$ python3 -q
>>> import numpy as np
>>> np.set_printoptions(suppress=True, linewidth=120)
>>> F = -2 * np.eye(8) + np.eye(8, k=1)
>>> F
array([[-2.,  1.,  0.,  0.,  0.,  0.,  0.,  0.],
       [ 0., -2.,  1.,  0.,  0.,  0.,  0.,  0.],
       [ 0.,  0., -2.,  1.,  0.,  0.,  0.,  0.],
       [ 0.,  0.,  0., -2.,  1.,  0.,  0.,  0.],
       [ 0.,  0.,  0.,  0., -2.,  1.,  0.,  0.],
       [ 0.,  0.,  0.,  0.,  0., -2.,  1.,  0.],
       [ 0.,  0.,  0.,  0.,  0.,  0., -2.,  1.],
       [ 0.,  0.,  0.,  0.,  0.,  0.,  0., -2.]])
>>> # triangular, det is the product of the diagonal
>>> np.linalg.norm(F, axis=1).argmax()
np.int64(0)
>>> round(np.linalg.norm(F[1] - F[6]), 4)
np.float64(3.1623)
>>> np.round(np.linalg.norm(F, axis=1), 4)
array([2.2361, 2.2361, 2.2361, 2.2361, 2.2361, 2.2361, 2.2361, 2.    ])
>>> F[1] @ F[6]
np.float64(0.0)
>>> ang = np.radians(90)
>>> Rm = np.eye(8)
>>> Rm[6, 6] = Rm[0, 0] = np.cos(ang)
>>> Rm[6, 0], Rm[0, 6] = -np.sin(ang), np.sin(ang)
>>> Rm.round(4) + 0
array([[ 0.,  0.,  0.,  0.,  0.,  0.,  1.,  0.],
       [ 0.,  1.,  0.,  0.,  0.,  0.,  0.,  0.],
       [ 0.,  0.,  1.,  0.,  0.,  0.,  0.,  0.],
       [ 0.,  0.,  0.,  1.,  0.,  0.,  0.,  0.],
       [ 0.,  0.,  0.,  0.,  1.,  0.,  0.,  0.],
       [ 0.,  0.,  0.,  0.,  0.,  1.,  0.,  0.],
       [-1.,  0.,  0.,  0.,  0.,  0.,  0.,  0.],
       [ 0.,  0.,  0.,  0.,  0.,  0.,  0.,  1.]])
>>> M2 = F @ Rm.T
>>> round(np.linalg.det(Rm), 4), np.trace(Rm)
(np.float64(1.0), np.float64(6.0))
>>> np.abs(M2 - F).max(axis=0)
array([2., 0., 0., 0., 0., 0., 2., 0.])
>>> M2.round(4) + 0
array([[ 0.,  1.,  0.,  0.,  0.,  0.,  2.,  0.],
       [ 0., -2.,  1.,  0.,  0.,  0.,  0.,  0.],
       [ 0.,  0., -2.,  1.,  0.,  0.,  0.,  0.],
       [ 0.,  0.,  0., -2.,  1.,  0.,  0.,  0.],
       [ 0.,  0.,  0.,  0., -2.,  1.,  0.,  0.],
       [ 1.,  0.,  0.,  0.,  0., -2.,  0.,  0.],
       [-2.,  0.,  0.,  0.,  0.,  0.,  0.,  1.],
       [ 0.,  0.,  0.,  0.,  0.,  0.,  0., -2.]])
